>>> import numpy as np
>>> np.set_printoptions(precision=2, suppress=True, linewidth=200, legacy="1.25")
>>> feats = np.load("sample9.npy")
>>> print(feats)
[[5. 1. 1. 1. 1.]
 [1. 5. 1. 1. 1.]
 [1. 1. 5. 1. 1.]
 [1. 1. 1. 5. 1.]
 [1. 1. 1. 1. 5.]]
>>> w, evecs = np.linalg.eigh(feats)
>>> print(np.unique(w.round(6) + 0, return_counts=True)[1])
[4 1]
>>> print(np.linalg.svd(feats, compute_uv=False))
[9. 4. 4. 4. 4.]
>>> print(np.linalg.eigvalsh(feats + 4 * np.eye(5)))
[ 8.  8.  8.  8. 13.]
>>> M = np.array([[14.0, 0.0, 6.0, 3.0, 6.0],
...     [0.0, 5.0, 0.0, 0.0, 0.0],
...     [6.0, 0.0, 9.0, 2.0, 4.0],
...     [3.0, 0.0, 2.0, 6.0, 2.0],
...     [6.0, 0.0, 4.0, 2.0, 9.0]])
>>> # symmetric
>>> w, evecs = np.linalg.eigh(M)
>>> print(np.round(evecs.T @ M @ evecs, 2) + 0)
[[ 5.  0.  0.  0.  0.]
 [ 0.  5.  0.  0.  0.]
 [ 0.  0.  5.  0.  0.]
 [ 0.  0.  0.  5.  0.]
 [ 0.  0.  0.  0. 23.]]
>>> print(np.unique(w.round(6) + 0, return_counts=True)[1])
[4 1]
>>> print(w.sum(), np.trace(M))
43.0 43.0
>>> print(np.abs(evecs[:, -1]).round(6).argmax())
0
>>> print(np.round(evecs.T @ evecs, 2) + 0)
[[1. 0. 0. 0. 0.]
 [0. 1. 0. 0. 0.]
 [0. 0. 1. 0. 0.]
 [0. 0. 0. 1. 0.]
 [0. 0. 0. 0. 1.]]
>>> print(np.sort(np.linalg.eigvals(M).real))
[ 5.  5.  5.  5. 23.]
>>> print(M @ M)
[[277.   0. 168.  84. 168.]
 [  0.  25.   0.   0.   0.]
 [168.   0. 137.  56. 112.]
 [ 84.   0.  56.  53.  56.]
 [168.   0. 112.  56. 137.]]
>>> E = np.array([[2, 3, 0, 1], [0, 0, 3, 3], [1, 3, 3, 2], [3, 3, 2, 2]])
>>> print(E)
[[2 3 0 1]
 [0 0 3 3]
 [1 3 3 2]
 [3 3 2 2]]
>>> w1 = np.array([[-5, -1, 0], [-3, 4, 3], [-4, 5, 3], [2, 2, 0]])
>>> beta = np.array([0, -2, 0])
>>> H = np.maximum(E @ w1 + beta, 0)
>>> print((H > 0).astype(int))
[[0 1 1]
 [0 1 1]
 [0 1 1]
 [0 1 1]]
>>> print(H)
[[ 0 10  9]
 [ 0 19  9]
 [ 0 28 18]
 [ 0 21 15]]
>>> print(np.linalg.matrix_rank(H))
2
>>> Z = np.array([[0, 1, 1], [0, 1, 0], [1, 0, 2]])
>>> print((H @ Z).round(6).argmax(axis=1))
[2 1 2 2]
>>> print(H @ Z)
[[ 9 10 18]
 [ 9 19 18]
 [18 28 36]
 [15 21 30]]
>>> print(w1 @ Z)
[[ 0 -6 -5]
 [ 3  1  3]
 [ 3  1  2]
 [ 0  4  2]]
>>> A = np.load("block9.npy")
>>> print(A)
[[-2.  0. -3. -3.]
 [ 0. -2.  0.  0.]
 [-3.  0. -2. -3.]
 [-3.  0. -3. -2.]]
>>> # equal to its transpose
>>> print((np.linalg.matrix_power((A != 0) + (A.T != 0) + np.eye(4), 4) > 0).astype(int))
[[1 0 1 1]
 [0 1 0 0]
 [1 0 1 1]
 [1 0 1 1]]
>>> U, sv, Vh = np.linalg.svd(A, full_matrices=False)
>>> print(np.abs(U[:, 0]).round(6).argmax())
0
>>> print(np.cumsum(sv ** 2) / np.sum(sv ** 2))
[0.91 0.97 0.99 1.  ]
>>> print(np.round(U.T @ U, 2) + 0)
[[1. 0. 0. 0.]
 [0. 1. 0. 0.]
 [0. 0. 1. 0.]
 [0. 0. 0. 1.]]
>>> print(sv)
[8. 2. 1. 1.]
>>> print(sv / sv[0])
[1.   0.25 0.13 0.12]
>>> print(np.round(Vh @ Vh.T, 2) + 0)
[[1. 0. 0. 0.]
 [0. 1. 0. 0.]
 [0. 0. 1. 0.]
 [0. 0. 0. 1.]]
>>> print((sv > 1e-8).sum())
4
>>> arr = np.load("arr.npy")
>>> print(arr)
[[5. 0.]
 [0. 5.]]
>>> rng = np.random.default_rng(19009)
>>> lab = rng.permutation(4)
>>> Y = A[:, lab] * rng.choice([-1, 1], 4)
>>> print(Y)
[[ 2.  0.  3.  3.]
 [-0. -2. -0. -0.]
 [ 3.  0.  2.  3.]
 [ 3.  0.  3.  2.]]
>>> U, _, Vh = np.linalg.svd(A.T @ Y)
>>> print(np.round(np.linalg.lstsq(A, Y)[0], 2) + 0)
[[-1.  0.  0.  0.]
 [ 0.  1.  0.  0.]
 [ 0.  0. -1.  0.]
 [ 0.  0.  0. -1.]]
>>> lab = rng.permutation(4)
>>> print(lab)
[3 1 0 2]
>>> Y = E[lab][:, lab]
>>> print(Y)
[[2 3 3 2]
 [3 0 0 3]
 [1 3 2 0]
 [2 3 1 3]]
>>> print(np.allclose(Y, E))
False
>>> q, evecs = np.linalg.qr(Y[:, :2])[0], np.linalg.qr(Y[:, 2:])[0]
>>> sv = np.linalg.svd(q.T @ evecs, compute_uv=False)
>>> print((sv > 0.9).sum())
1
>>> print(round(float(np.linalg.norm(q @ q.T - evecs @ evecs.T, 2)), 2))
0.6
>>> data = np.loadtxt("m.csv", delimiter=",")
>>> print(data)
[[-2. -5.  2.  1.]
 [-3.  3.  2. -1.]
 [ 0.  0.  2.  3.]
 [ 0.  0.  3.  0.]]
>>> r0 = np.array([3, 1, -3, -3])
>>> Y = data + np.outer(r0, np.eye(4)[1])
>>> print(round(float(np.linalg.det(Y) / np.linalg.det(data)), 2), np.round(1 + np.linalg.solve(data, r0)[1], 2))
0.49 0.49
>>> print(np.linalg.matrix_rank(np.linalg.inv(Y) - np.linalg.inv(data), tol=1e-8))
1
>>> print(Y)
[[-2. -2.  2.  1.]
 [-3.  4.  2. -1.]
 [ 0. -3.  2.  3.]
 [ 0. -3.  3.  0.]]
>>> F = np.array([[3, -8, -4], [-1, -4, -3], [9, 1, 4]])
>>> print(F)
[[ 3 -8 -4]
 [-1 -4 -3]
 [ 9  1  4]]
>>> q, evecs = np.linalg.qr(F[:, :2])[0], np.linalg.qr(F[:, 2:])[0]
>>> sv = np.linalg.svd(q.T @ evecs, compute_uv=False)
>>> print(round(float(np.linalg.norm(q @ q.T - evecs @ evecs.T, 2)), 2))
1.0
>>> print(sv)
[1.]
>>> x = np.array([2, 0, 2])
>>> print(np.sign((F @ x).round(6)))
[-1 -1  1]
>>> print((F * x).sum(axis=1))
[-2 -8 26]
>>> print((F @ x).argmax())
2
>>> proj = np.triu(np.array([[-2, 3, 3], [1, 0, -3], [-3, 3, 0]]), 1) + np.eye(3)
>>> Y = proj @ F @ np.linalg.inv(proj)
>>> print(proj @ F - F @ proj)
[[ 24. -18. -30.]
 [-27.   0. -21.]
 [  0. -27. -24.]]
>>> print(np.poly(Y))
[ 1. -3. 15. -5.]
>>> print(round(np.linalg.det(Y), 2))
5.0
>>> print(np.linalg.matrix_rank(Y))
3
>>> print(Y)
[[  27.  -98. -376.]
 [ -28.   77.  300.]
 [   9.  -26. -101.]]
>>> U, sv = np.linalg.svd(F)
Traceback (most recent call last):
  File "<python-input-83>", line 1, in <module>
    U, sv = np.linalg.svd(F)
    ^^^^^
ValueError: too many values to unpack (expected 2)
>>> U, sv, Vh = np.linalg.svd(F, full_matrices=False)
>>> print(round(np.sqrt((sv ** 2).sum()), 2), np.round(np.linalg.norm(F), 2))
14.59 14.59
>>> print(U.shape, sv.shape, Vh.shape)
(3, 3) (3,) (3, 3)
>>> print((sv > 1e-8).sum())
3
>>> print(np.round(sv / sv[0], 2) + 0)
[1.   0.92 0.  ]
>>> K = np.load("out10.npy")
>>> print(K)
[[-2. -1.  2.]
 [ 1.  0.  2.]
 [ 0.  0.  1.]]
>>> w, evecs = np.linalg.eig(feats)
>>> print(w)
[4. 9. 4. 4. 4.]
>>> print(np.sort(np.linalg.eigvals(feats @ feats)))
[16. 16. 16. 16. 81.]
>>> U, sv, Vh = np.linalg.svd(K)
>>> print(sv)
[3.25 2.1  0.15]
>>> Y = U[:, :2] @ np.diag(sv[:2]) @ Vh[:2]
>>> print(round(np.linalg.norm(K - Y, 2), 2), round(sv[2], 2))
0.15 0.15
>>> print(Y)
[[-2.01 -0.98  2.  ]
 [ 0.98  0.04  2.01]
 [ 0.04 -0.13  0.98]]
>>> print(np.linalg.matrix_rank(K, rtol=0.05))
2
>>> print(np.round(np.abs(K - Y).max(), 2))
0.13
>>> print(round(np.linalg.norm(K - Y) / np.linalg.norm(K), 2))
0.04
